>>> import numpy as np
>>> import numpy.linalg as la
>>> np.set_printoptions(precision=2, suppress=True, linewidth=120, sign=" ")
>>> Y = np.array([[6, 1, 5], [4, 1, 6], [1, 3, 7], [8, 8, 0], [3, 4, 4], [0, 8, 5]])
>>> m1 = Y.T @ Y
>>> m1
array([[ 126,   89,   73],
       [  89,  155,   88],
       [  73,   88,  151]])
>>> Y = la.inv(m1)
>>> print(la.inv(Y))
[[ 126.   89.   73.]
 [  89.  155.   88.]
 [  73.   88.  151.]]
>>> round(la.slogdet(m1)[0], 2)
np.float64(1.0)
>>> la.det(m1) * Y
array([[15661., -7015., -3483.],
       [-7015., 13697., -4591.],
       [-3483., -4591., 11609.]])
>>> rng = np.random.default_rng(57)
>>> z = rng.permutation(3)
>>> z
array([ 0,  2,  1])
>>> Y = m1[z][:, z]
>>> np.sort(np.abs(la.eigvals(Y)))
array([  50.26,   69.83,  311.91])
>>> Y
array([[ 126,   73,   89],
       [  73,  151,   88],
       [  89,   88,  155]])
>>> print(np.allclose(Y, m1))
False
>>> np.diag(Y)
array([ 126,  151,  155])
>>> W1 = np.array([[4, 5, 3, 4, 2, 0], [2, 0, 4, 2, 2, 5], [1, 3, 0, 1, 1, 5]])
>>> c = np.array([-1, 2, 2, 1, -3, -2])
>>> act = np.maximum(m1 @ W1 + c, 0)
>>> print(act)
[[  754   851   736   756   500   808]
 [  753   711   889   755   573  1213]
 [  618   820   573   620   470  1193]]
>>> print((act > 0).mean(axis=0))
[ 1.  1.  1.  1.  1.  1.]
>>> print((act > 0).astype(int))
[[ 1  1  1  1  1  1]
 [ 1  1  1  1  1  1]
 [ 1  1  1  1  1  1]]
>>> W2 = np.array([[1, -1], [-1, 2], [0, -1], [2, 0], [0, 3], [3, 2]])
>>> print(act @ W2)
[[ 3839  3328]
 [ 5191  3925]
 [ 4617  4245]]
>>> W1 @ W2
array([[  7,   9],
       [ 21,  10],
       [ 15,  18]])
>>> vec = np.array([5, 0, -3])
>>> a = np.maximum(m1 @ vec, 0)
>>> np.maximum(m1 @ vec, 0) - np.maximum(-m1 @ vec, 0)
array([411, 181, -88])
>>> O, _ = la.qr(np.array([[-0.4, 1.4, 1.0, 0.8],
...     [-1.6, 0.5, -0.1, 0.5],
...     [1.2, -1.1, 0.2, 2.1],
...     [-0.1, 0.2, -0.8, -0.7]]))
>>> w = np.array([1, 3, 3, 3])
>>> W0 = O @ np.diag(w) @ O.T
>>> W0
array([[ 2.92, -0.31,  0.23, -0.02],
       [-0.31,  1.77,  0.92, -0.08],
       [ 0.23,  0.92,  2.31,  0.06],
       [-0.02, -0.08,  0.06,  3.  ]])
>>> Y = la.inv(W0)
>>> la.det(W0) * Y
array([[ 9.69,  2.76, -2.07,  0.17],
       [ 2.76, 20.05, -8.29,  0.69],
       [-2.07, -8.29, 15.22, -0.52],
       [ 0.17,  0.69, -0.52,  9.04]])
>>> round(float(la.det(W0) * la.det(Y)), 2)
1.0
>>> np.allclose(Y, W0.T)
False
